$ python -q
>>> import numpy as np
>>> np.set_printoptions(precision=2, suppress=True, linewidth=200)
>>> M = 2 * np.eye(7) + np.ones((7, 7))
>>> M
array([[3., 1., 1., 1., 1., 1., 1.],
       [1., 3., 1., 1., 1., 1., 1.],
       [1., 1., 3., 1., 1., 1., 1.],
       [1., 1., 1., 3., 1., 1., 1.],
       [1., 1., 1., 1., 3., 1., 1.],
       [1., 1., 1., 1., 1., 3., 1.],
       [1., 1., 1., 1., 1., 1., 3.]])
>>> vec = np.ones(7)
>>> for _ in range(5):
...     vec = M @ vec
...     vec /= np.linalg.norm(vec)
...     print(round(vec @ M @ vec, 2))
... 
9.0
9.0
9.0
9.0
9.0
>>> round(np.linalg.eigvalsh(M)[-1], 2)
np.float64(9.0)
>>> ev, V = np.linalg.eigh(M)
>>> vec = np.array([0, 1, 2, 2, 0, 2, 2])
>>> vec @ M @ vec
np.float64(115.0)
>>> V * np.maximum(ev, 0) @ V.T
array([[3., 1., 1., 1., 1., 1., 1.],
       [1., 3., 1., 1., 1., 1., 1.],
       [1., 1., 3., 1., 1., 1., 1.],
       [1., 1., 1., 3., 1., 1., 1.],
       [1., 1., 1., 1., 3., 1., 1.],
       [1., 1., 1., 1., 1., 3., 1.],
       [1., 1., 1., 1., 1., 1., 3.]])
>>> V * np.sqrt(ev) @ V.T
array([[1.64, 0.23, 0.23, 0.23, 0.23, 0.23, 0.23],
       [0.23, 1.64, 0.23, 0.23, 0.23, 0.23, 0.23],
       [0.23, 0.23, 1.64, 0.23, 0.23, 0.23, 0.23],
       [0.23, 0.23, 0.23, 1.64, 0.23, 0.23, 0.23],
       [0.23, 0.23, 0.23, 0.23, 1.64, 0.23, 0.23],
       [0.23, 0.23, 0.23, 0.23, 0.23, 1.64, 0.23],
       [0.23, 0.23, 0.23, 0.23, 0.23, 0.23, 1.64]])
>>> (np.sign(V[:, -1].round(6)) == np.sign(V[0, -1].round(6))).astype(int)
array([1, 1, 1, 1, 1, 1, 1])
>>> V * np.abs(ev) @ V.T
array([[3., 1., 1., 1., 1., 1., 1.],
       [1., 3., 1., 1., 1., 1., 1.],
       [1., 1., 3., 1., 1., 1., 1.],
       [1., 1., 1., 3., 1., 1., 1.],
       [1., 1., 1., 1., 3., 1., 1.],
       [1., 1., 1., 1., 1., 3., 1.],
       [1., 1., 1., 1., 1., 1., 3.]])
>>> u = np.array([0, 1, 0, 1, 2, 1, 0])
>>> Y = M + np.outer(u, np.eye(7)[4])
>>> np.linalg.matrix_rank(np.linalg.inv(Y) - np.linalg.inv(M), tol=1e-8)
np.int64(1)
